$ ipython --no-banner

In [1]: import numpy as np

In [2]: import numpy.linalg as la

In [3]: np.set_printoptions(precision=4, suppress=True, linewidth=200)

In [4]: K = np.load("a.npy")

In [5]: K
Out[5]: 
array([[-7.0474, -6.8552, -1.8277],
       [-5.7746,  7.7584, -2.542 ],
       [-2.5207,  8.4528,  4.7113],
       [-8.3889,  1.994 , -5.0647],
       [-8.745 ,  2.7017, -4.0282],
       [-5.1827, -8.1165, -2.6949],
       [ 0.9263, -9.3967, -3.2929],
       [-3.8344,  4.3709, -8.1359],
       [ 3.0207,  4.9424,  8.1515],
       [ 4.5685,  2.529 ,  8.5283],
       [ 0.3384,  8.9446,  4.4586],
       [ 5.5769,  1.7085,  8.1228],
       [-5.4816,  2.0115, -8.1183],
       [-7.461 , -3.7749,  5.4848],
       [-8.4099,  0.9227,  5.3312],
       [-0.0406,  9.2298, -3.8482],
       [ 8.1183, -4.2757,  3.9764],
       [-6.8692, -1.9365, -7.0046],
       [-3.4943,  9.3077,  1.075 ],
       [-9.2211,  1.1497, -3.6946],
       [ 0.4427, -2.3296,  9.7148],
       [ 9.241 ,  1.2167, -3.6226],
       [-3.2311, -9.0891,  2.6358],
       [ 6.6944,  0.6856,  7.397 ]])

In [6]: Xc = (K - K.mean(axis=0)) / K.std(axis=0)

In [7]: print(np.argwhere(np.abs(Xc) > 2))
[]

In [8]: Xc.std(axis=0)
Out[8]: array([1., 1., 1.])

In [9]: beta = la.lstsq(np.delete(Xc, 1, axis=1), Xc[:, 1])[0]

In [10]: np.abs(beta).argmax()
Out[10]: np.int64(0)

In [11]: A = np.minimum.outer(np.arange(1, 5), np.arange(1, 5)) * -2

In [12]: print(A)
[[-2 -2 -2 -2]
 [-2 -4 -4 -4]
 [-2 -4 -6 -6]
 [-2 -4 -6 -8]]

In [13]: x0 = np.array([2, 1, 0, 1])

In [14]: target = A @ x0

In [15]: target
Out[15]: array([ -8, -12, -14, -16])

In [16]: la.solve(A.T, A[3])
Out[16]: array([-0., -0., -0.,  1.])

In [17]: la.solve(A, target)
Out[17]: array([ 2.,  1., -0.,  1.])

In [18]: vals, evecs = la.eig(A)

In [19]: vals
Out[19]: array([-16.5817,  -2.    ,  -0.852 ,  -0.5662])

In [20]: np.sort(la.eigvals(A @ A))
Out[20]: array([  0.3206,   0.726 ,   4.    , 274.9534])

In [21]: np.sort(la.eigvals(la.inv(A)))
Out[21]: array([-1.766 , -1.1736, -0.5   , -0.0603])

In [22]: def softmax(z):
    ...:     e = np.exp(z - z.max(axis=-1, keepdims=True))
    ...:     return e / e.sum(axis=-1, keepdims=True)
    ...: 

In [23]: np.round(softmax(10 * A[1]), 4) + 0
Out[23]: array([1., 0., 0., 0.])

In [24]: softmax(A[1])
Out[24]: array([0.7112, 0.0963, 0.0963, 0.0963])

In [25]: att = A @ A.T / np.sqrt(4)

In [26]: softmax(att).round(6).argmax(axis=1)
Out[26]: array([3, 3, 3, 3])

In [27]: data = np.loadtxt("layer19.csv", delimiter=",")

In [28]: data
Out[28]: 
array([[ 1., -1.,  1., -1.],
       [ 1.,  0.,  0.,  0.],
       [ 1.,  1.,  1.,  1.],
       [ 1.,  2.,  4.,  8.]])

In [29]: out = np.array([[1, 3], [3, 1]])

In [30]: basis = np.kron(out, data)

In [31]: print(basis)
[[ 1. -1.  1. -1.  3. -3.  3. -3.]
 [ 1.  0.  0.  0.  3.  0.  0.  0.]
 [ 1.  1.  1.  1.  3.  3.  3.  3.]
 [ 1.  2.  4.  8.  3.  6. 12. 24.]
 [ 3. -3.  3. -3.  1. -1.  1. -1.]
 [ 3.  0.  0.  0.  1.  0.  0.  0.]
 [ 3.  3.  3.  3.  1.  1.  1.  1.]
 [ 3.  6. 12. 24.  1.  2.  4.  8.]]

In [32]: basis.shape
Out[32]: (8, 8)

In [33]: print(la.matrix_rank(basis))
8

In [34]: np.round(la.norm(basis, 2), 4), round(la.norm(out, 2) * la.norm(data, 2), 4)
Out[34]: (np.float64(37.5214), np.float64(37.5214))
